In [1]: import numpy as np

In [2]: from numpy import linalg as LA

In [3]: np.set_printoptions(suppress=True, linewidth=120)

In [4]: tidy = lambda a: np.round(a, 2) + 0

In [5]: q, _ = LA.qr(np.array([[0.0, 0.8, -1.7, 0.4, 0.6, 0.6, -1.1],
   ...:     [-0.2, -0.8, 2.0, 0.3, 0.8, 0.0, 0.3],
   ...:     [-1.4, -1.2, 0.0, 0.1, -1.4, 0.6, 1.9],
   ...:     [-0.6, 0.4, 0.9, -0.2, 0.3, -0.1, -0.7],
   ...:     [1.1, 0.0, -0.4, 0.4, 1.9, 1.3, -2.7],
   ...:     [-0.5, 0.1, 1.1, 0.1, -0.7, 0.4, 0.3],
   ...:     [0.5, 0.4, 1.7, -0.3, -0.1, 0.2, 0.2]]))

In [6]: vals = np.array([2, 3, 5, 8, 1, 4, 7])

In [7]: m1 = q @ np.diag(vals) @ q.T

In [8]: tidy(m1)
Out[8]: 
array([[ 5.95,  1.75,  0.64, -0.39,  0.88, -0.15, -0.05],
       [ 1.75,  5.18, -0.16, -0.22,  0.44,  0.96,  0.55],
       [ 0.64, -0.16,  3.07, -0.25,  0.58, -0.79,  0.55],
       [-0.39, -0.22, -0.25,  2.23,  0.06,  1.32,  0.66],
       [ 0.88,  0.44,  0.58,  0.06,  3.98,  1.69, -0.81],
       [-0.15,  0.96, -0.79,  1.32,  1.69,  4.61, -1.35],
       [-0.05,  0.55,  0.55,  0.66, -0.81, -1.35,  4.99]])

In [9]: vals, evecs = LA.eigh(m1)

In [10]: x = np.array([6, 1, 8, 6, 8, 3, 5])

In [11]: tidy(evecs * np.abs(vals) @ evecs.T)
Out[11]: 
array([[ 5.95,  1.75,  0.64, -0.39,  0.88, -0.15, -0.05],
       [ 1.75,  5.18, -0.16, -0.22,  0.44,  0.96,  0.55],
       [ 0.64, -0.16,  3.07, -0.25,  0.58, -0.79,  0.55],
       [-0.39, -0.22, -0.25,  2.23,  0.06,  1.32,  0.66],
       [ 0.88,  0.44,  0.58,  0.06,  3.98,  1.69, -0.81],
       [-0.15,  0.96, -0.79,  1.32,  1.69,  4.61, -1.35],
       [-0.05,  0.55,  0.55,  0.66, -0.81, -1.35,  4.99]])

In [12]: tidy(LA.eigvalsh(m1[1:, 1:]))
Out[12]: array([1.01, 2.  , 3.95, 4.  , 5.66, 7.42])

In [13]: tidy(x @ m1 @ x / (x @ x)), vals[0], tidy(vals[-1])
Out[13]: (np.float64(5.04), np.float64(1.0), np.float64(8.0))

In [14]: u = np.array([2, 1])

In [15]: tidy(np.correlate(m1[6], m1[5], "full"))
Out[15]: array([  0.07,  -0.99,   1.72,   2.49,   5.85,  -0.57, -13.3 ,  19.56,   7.83,   6.79,  -5.13,   4.99,  -0.73])

In [16]: tidy(np.polyval(u, m1[6]))
Out[16]: array([ 0.89,  2.11,  2.09,  2.33, -0.62, -1.69, 10.97])

In [17]: tidy(np.cross(m1[6, :3], m1[5, :3]))
Out[17]: array([-0.96, -0.12,  0.03])
